$ ipython --no-banner

In [1]: import numpy as np

In [2]: np.set_printoptions(precision=1, suppress=True, linewidth=160, floatmode="fixed")

In [3]: A = np.load("data.npy")

In [4]: print(A)
[[ 0.4 -0.3 -1.9  0.9]
 [ 0.5 -0.1 -1.9  1.1]
 [ 1.4  0.5  0.7 -0.5]]

In [5]: blk = np.stack([A, 3 * A, A[::-1]])

In [6]: print(np.linalg.matrix_rank(blk))
[3 3 3]

In [7]: print(np.linalg.matrix_rank(blk.reshape(3, -1)))
2

In [8]: print(np.linalg.norm(blk, axis=(1, 2)))
[ 3.6 10.7  3.6]

In [9]: print(np.einsum("bij,cij->bc", blk, blk))
[[ 12.7  38.1   2.3]
 [ 38.1 114.3   7.0]
 [  2.3   7.0  12.7]]

In [10]: print(blk.shape)
(3, 3, 4)

In [11]: f = np.array([-4, 5])

In [12]: print(np.cross(A[2, :3], A[1, :3]))
[-0.9  3.0 -0.4]

In [13]: print(np.polyval(f, A[2]))
[-0.6  3.0  2.2  7.0]

In [14]: print(np.array([np.convolve(row, f, "same") for row in A]))
[[ -1.6   3.2   6.1 -13.1]
 [ -2.0   2.9   7.1 -13.9]
 [ -5.6   5.0  -0.3   5.5]]

In [15]: vec = np.array([-2, -3, 0, -2])

In [16]: print(A @ (2 * vec))
[-3.4 -5.8 -6.6]

In [17]: print(A * vec)
[[-0.8  0.9 -0.0 -1.8]
 [-1.0  0.3 -0.0 -2.2]
 [-2.8 -1.5  0.0  1.0]]

In [18]: print((A * vec).sum(axis=1))
[-1.7 -2.9 -3.3]

In [19]: print(A @ vec)
[-1.7 -2.9 -3.3]

In [20]: print(np.einsum("ij,j->i", A, vec))
[-1.7 -2.9 -3.3]

In [21]: w1 = np.array([[3, 0], [0, 2], [-1, -2], [-2, 0]])

In [22]: beta = np.array([3, -2])

In [23]: hid = np.maximum(A @ w1 + beta, 0)

In [24]: print(np.linalg.matrix_rank(hid))
2

In [25]: W2 = np.array([[1, 0, 2], [3, 0, 1]])

In [26]: print(w1 @ W2)
[[ 3  0  6]
 [ 6  0  2]
 [-7  0 -4]
 [-2  0 -4]]

In [27]: print((hid @ W2).round(6).argmax(axis=1))
[2 2 2]

In [28]: m1 = np.load("test9.npy")

In [29]: print(m1)
[[0 8 0 9 7 4 2 8 1]
 [8 0 8 0 9 7 4 2 8]
 [0 8 0 8 0 9 7 4 2]
 [9 0 8 0 8 0 9 7 4]
 [7 9 0 8 0 8 0 9 7]
 [4 7 9 0 8 0 8 0 9]
 [2 4 7 9 0 8 0 8 0]
 [8 2 4 7 9 0 8 0 8]
 [1 8 2 4 7 9 0 8 0]]

In [30]: # symmetric, so the eigenvalues are real

In [31]: print(np.round(np.linalg.eigvalsh(m1).min(), 1))
-24.4

In [32]: f = np.array([2, 2])

In [33]: print(np.convolve(m1[5], f))
[ 8 22 32 18 16 16 16 16 18 18]

In [34]: print(np.array([np.convolve(row, f, "same") for row in m1]))
[[ 0 16 16 18 32 22 12 20 18]
 [16 16 16 16 18 32 22 12 20]
 [ 0 16 16 16 16 18 32 22 12]
 [18 18 16 16 16 16 18 32 22]
 [14 32 18 16 16 16 16 18 32]
 [ 8 22 32 18 16 16 16 16 18]
 [ 4 12 22 32 18 16 16 16 16]
 [16 20 12 22 32 18 16 16 16]
 [ 2 18 20 12 22 32 18 16 16]]
